>>> import numpy as np
>>> np.set_printoptions(suppress=True, linewidth=100)
>>> X = np.load("arr.npy")
>>> print(X)
[[4 0 0 0 0 0 0]
 [4 0 0 0 0 5 0]
 [0 0 3 0 5 0 0]
 [0 3 2 0 3 0 0]
 [0 5 3 0 0 0 2]
 [4 0 5 0 0 0 0]]
>>> vec = np.array([-2, 1, 2, -1, 2, -2, 1])
>>> a = np.maximum(X @ vec, 0)
>>> X * (a > 1e-9)[:, None]
array([[0, 0, 0, 0, 0, 0, 0],
       [0, 0, 0, 0, 0, 0, 0],
       [0, 0, 3, 0, 5, 0, 0],
       [0, 3, 2, 0, 3, 0, 0],
       [0, 5, 3, 0, 0, 0, 2],
       [4, 0, 5, 0, 0, 0, 0]])
>>> a
array([ 0,  0, 16, 13, 13,  2])
>>> r0 = np.array([8, 4, 7])
>>> print(np.correlate(X[5], X[2], "full"))
[ 0  0 20  0 37  0 15  0  0  0  0  0  0]
>>> np.polyval(r0, X[5])
array([151,   7, 227,   7,   7,   7,   7])
>>> C2 = X.T @ X
>>> np.trace(C2), (X ** 2).sum()
(np.int64(192), np.int64(192))
>>> np.linalg.matrix_rank(C2)
np.int64(6)
>>> vec = np.array([0, 4, 3, 4, 4, 2, 5])
>>> X @ (2 * vec)
array([ 0, 20, 58, 60, 78, 30])
>>> print(np.linalg.norm(X @ vec) <= np.linalg.norm(X, 2) * np.linalg.norm(vec) + 1e-9)
True
>>> out = X / np.sqrt((X ** 2).mean(axis=1, keepdims=True))
>>> out[0].round(3)
array([2.646, 0.   , 0.   , 0.   , 0.   , 0.   , 0.   ])
>>> print(np.round(X - X.mean(axis=1, keepdims=True), 3))
[[ 3.429 -0.571 -0.571 -0.571 -0.571 -0.571 -0.571]
 [ 2.714 -1.286 -1.286 -1.286 -1.286  3.714 -1.286]
 [-1.143 -1.143  1.857 -1.143  3.857 -1.143 -1.143]
 [-1.143  1.857  0.857 -1.143  1.857 -1.143 -1.143]
 [-1.429  3.571  1.571 -1.429 -1.429 -1.429  0.571]
 [ 2.714 -1.286  3.714 -1.286 -1.286 -1.286 -1.286]]
>>> np.round(np.linalg.norm(out, axis=1), 3)
array([2.646, 2.646, 2.646, 2.646, 2.646, 2.646])
>>> np.linalg.matrix_rank(X - X.mean(axis=1, keepdims=True))
np.int64(6)
>>> feats = np.load("data.npy")
>>> feats
array([[-3.001, -4.996, -3.012,  1.012,  1.968, -0.012, -1.026, -4.004, -0.025],
       [-2.993, -4.997, -3.008,  1.019,  1.989,  0.012, -0.964, -3.991, -0.003],
       [-3.044, -4.997, -2.977,  0.981,  2.003,  0.026, -0.983, -3.979, -0.016],
       [-3.03 , -5.005, -3.023,  0.998,  2.007, -0.034, -0.975, -4.   ,  0.013],
       [-2.99 , -4.985, -3.009,  0.989,  1.995, -0.035, -1.006, -4.02 ,  0.02 ],
       [-3.012, -5.007, -2.98 ,  1.022,  2.025, -0.031, -0.966, -4.001, -0.036],
       [-3.02 , -4.958, -3.027,  1.002,  2.007, -0.021, -0.95 , -4.017,  0.01 ],
       [-2.996, -5.006, -3.   ,  0.984,  2.008, -0.032, -1.018, -4.021, -0.006],
       [-2.985, -5.008, -3.029,  0.967,  2.025, -0.003, -1.016, -3.994, -0.007],
       [-2.998, -5.01 , -3.003,  0.99 ,  1.999, -0.005, -1.023, -4.01 , -0.019],
       [ 1.011,  5.016, -0.979,  4.996,  1.989,  0.   ,  0.033,  2.983,  1.985],
       [ 0.995,  4.981, -1.018,  4.985,  1.993,  0.02 ,  0.011,  2.975,  1.982],
       [ 1.02 ,  4.985, -0.991,  4.974,  2.001,  0.021,  0.01 ,  3.003,  1.981],
       [ 0.992,  4.989, -0.954,  5.01 ,  1.957, -0.012, -0.008,  2.999,  1.997],
       [ 0.979,  5.003, -0.992,  4.978,  2.023,  0.011,  0.004,  3.006,  2.008],
       [ 0.976,  5.004, -0.967,  5.027,  1.99 , -0.008, -0.037,  2.982,  1.98 ],
       [ 1.023,  4.972, -0.978,  5.019,  2.002,  0.004, -0.056,  3.026,  1.967],
       [ 1.012,  4.991, -0.981,  4.965,  1.992, -0.023, -0.031,  2.998,  1.955],
       [ 1.032,  5.001, -1.024,  5.009,  1.992,  0.034, -0.018,  2.968,  1.997],
       [ 1.009,  4.987, -1.053,  5.001,  1.993, -0.056, -0.026,  2.98 ,  2.017],
       [-0.984,  2.973,  3.996,  4.973, -1.022,  1.027, -1.011, -4.966,  1.015],
       [-1.01 ,  2.943,  4.007,  4.99 , -1.008,  0.964, -1.019, -5.037,  1.004],
       [-1.044,  3.   ,  3.981,  5.017, -0.991,  0.983, -0.98 , -4.993,  0.98 ],
       [-0.999,  2.972,  4.009,  5.001, -1.012,  0.978, -1.002, -5.008,  1.004],
       [-1.005,  2.997,  3.99 ,  4.95 , -0.985,  0.994, -1.015, -4.989,  0.99 ],
       [-1.01 ,  2.976,  4.007,  4.999, -1.027,  1.039, -1.01 , -5.007,  1.01 ],
       [-1.007,  3.011,  3.987,  4.978, -1.031,  0.978, -1.008, -4.979,  1.029],
       [-1.013,  2.984,  4.002,  4.992, -1.024,  1.017, -0.981, -5.004,  0.958],
       [-0.997,  3.02 ,  4.019,  4.985, -1.007,  1.007, -1.011, -5.001,  0.994],
       [-1.031,  2.981,  4.032,  4.984, -0.977,  1.003, -1.003, -4.97 ,  0.981]])
>>> out = np.array([[-4, 6], [-6, -8], [4, 7], [-6, -1], [8, -3], [9, -3], [-5, 6]])
>>> np.einsum("ij->j", X)
array([12,  8, 13,  0,  8,  5,  2])
>>> print(np.vstack([X, out.T]).shape)
(8, 7)
>>> out.T @ X.T
array([[-16,  29,  52,  14, -28,   4],
       [ 24,   9,   6, -19,  -7,  59]])
